% python3 -q
>>> import numpy as np
>>> from numpy import linalg as LA
>>> np.set_printoptions(precision=3, suppress=True, linewidth=120)
>>> def rnd(a):
...     return np.round(a, 3) + 0
... 
>>> F = np.loadtxt("layer10.csv", delimiter=",")
>>> F
array([[ 0.,  1.,  3., -5., -3., -3.],
       [ 0.,  0.,  0.,  0.,  0.,  0.],
       [ 8., -1.,  0., -8.,  0.,  1.],
       [-5.,  2., -2., -1., -4.,  0.],
       [ 4.,  2.,  4., -4.,  2.,  2.],
       [ 5., -1.,  5., -4.,  1., -3.],
       [ 4.,  3., -1., -4., -3., -2.],
       [ 1.,  8., -2., -2., -1., -4.],
       [-1.,  3., -1.,  0.,  1.,  5.],
       [ 2.,  5., -2., -2., -7.,  2.],
       [-3.,  0., -2., -3., -5.,  7.],
       [ 0.,  0.,  0.,  0.,  0.,  0.],
       [ 0.,  0.,  0.,  0.,  0.,  0.],
       [ 0.,  0.,  0.,  0.,  0.,  0.],
       [-7.,  4., -3.,  1., -8.,  4.],
       [ 4.,  3., -1., -4., -3., -2.],
       [ 9., -5.,  6., -8.,  4.,  0.],
       [ 0.,  6.,  3.,  0., -1., -1.],
       [ 0.,  0.,  0.,  0.,  0.,  0.],
       [-2.,  2., -1.,  2., -4.,  4.],
       [ 0.,  0.,  0.,  0.,  0.,  0.],
       [ 0.,  0.,  0.,  0.,  0.,  0.],
       [-3.,  5., -1.,  2.,  2., -2.],
       [-2.,  2., -1.,  2., -4.,  4.],
       [ 4., -4.,  1., -4.,  3.,  3.],
       [-4.,  3., -2., -3.,  1.,  1.]])
>>> # rows 1 and 11 are equal
>>> hat = F @ LA.solve(F.T @ F, F.T)
>>> np.allclose(hat @ hat, hat)
True
>>> LA.matrix_rank(np.eye(26) - hat)
np.int64(20)
>>> rnd(np.trace(hat))
np.float64(6.0)
>>> rnd(hat @ F[:, 2])
array([ 3.,  0.,  0., -2.,  4.,  5., -1., -2., -1., -2., -2.,  0.,  0.,  0., -3., -1.,  6.,  3.,  0., -1.,  0.,  0.,
       -1., -1.,  1., -2.])
>>> cen = F - F.mean(axis=0)
>>> vecs = LA.svd(cen)[2][:3]
>>> out = cen - cen @ vecs.T @ vecs
>>> rnd((cen @ vecs.T).std(axis=0))
array([5.212, 2.908, 2.624])
>>> rnd(LA.norm(out) / LA.norm(cen))
np.float64(0.367)
>>> rnd(np.diag(vecs.T @ vecs))
array([0.553, 0.556, 0.147, 0.426, 0.678, 0.64 ])
>>> rnd(np.cov(cen @ vecs.T, rowvar=False))
array([[28.252,  0.   ,  0.   ],
       [ 0.   ,  8.792,  0.   ],
       [ 0.   ,  0.   ,  7.16 ]])
>>> Q, vecs = LA.qr(F[:, :2])[0], LA.qr(F[:, 2:])[0]
>>> sv = LA.svd(Q.T @ vecs, compute_uv=False)
>>> rnd(sv)
array([0.831, 0.577])
>>> rnd(LA.norm(Q @ Q.T - vecs @ vecs.T, 2))
np.float64(1.0)
>>> idx = F[:, 0] > np.median(F[:, 0])
>>> f = F[idx].mean(axis=0) - F[~idx].mean(axis=0)
>>> rnd(f)
array([ 6.144, -0.536,  1.523, -4.15 ,  1.026, -1.451])
>>> np.argsort(-np.abs(f).round(6), kind="stable")
array([0, 3, 2, 5, 4, 1])
>>> rnd((((F - F.mean(axis=0)) @ f > 0) == idx).mean())
np.float64(0.923)
>>> ((F - F.mean(axis=0)) @ f > 0).astype(int)
array([1, 0, 1, 0, 1, 1, 1, 1, 0, 0, 0, 0, 0, 0, 0, 1, 1, 0, 0, 0, 0, 0, 0, 0, 1, 0])
>>> vec = np.array([5, 3, 4, 2, 5, 0])
>>> F @ (2 * vec)
array([ -20.,    0.,   42.,  -98.,   88.,   78.,    4.,   24.,   10.,  -44., -108.,    0.,    0.,    0., -146.,    4.,
        116.,   50.,    0.,  -48.,    0.,    0.,   20.,  -48.,   38.,  -40.])
>>> (F * vec).sum(axis=1)
array([-10.,   0.,  21., -49.,  44.,  39.,   2.,  12.,   5., -22., -54.,   0.,   0.,   0., -73.,   2.,  58.,  25.,
         0., -24.,   0.,   0.,  10., -24.,  19., -20.])
>>> LA.norm(F @ vec) <= LA.norm(F, 2) * LA.norm(vec) + 1e-9
np.True_
>>> mat = np.load("sample6.npy")
>>> rnd(mat)
array([[-0.13 ,  0.344, -0.765, -0.026,  0.048, -0.2  ,  0.476, -0.093],
       [ 0.65 , -0.458, -0.407,  0.366, -0.17 ,  0.061, -0.112, -0.148],
       [ 0.087,  0.371,  0.159, -0.012, -0.266, -0.123, -0.18 , -0.844],
       [ 0.52 ,  0.397,  0.022, -0.239,  0.516,  0.497,  0.033, -0.007],
       [-0.13 ,  0.076, -0.435, -0.453, -0.243,  0.177, -0.687,  0.141],
       [-0.217, -0.591, -0.097, -0.416,  0.459,  0.016,  0.061, -0.454],
       [-0.434, -0.026, -0.095,  0.407, -0.098,  0.769,  0.068, -0.175],
       [-0.173,  0.146, -0.121,  0.513,  0.594, -0.267, -0.497, -0.026]])
>>> f, g = mat[3], mat[0]
>>> rnd(f @ f)
np.float64(1.0)
>>> p = (f @ g) / (f @ f) * f
>>> rnd(p)
array([0., 0., 0., 0., 0., 0., 0., 0.])
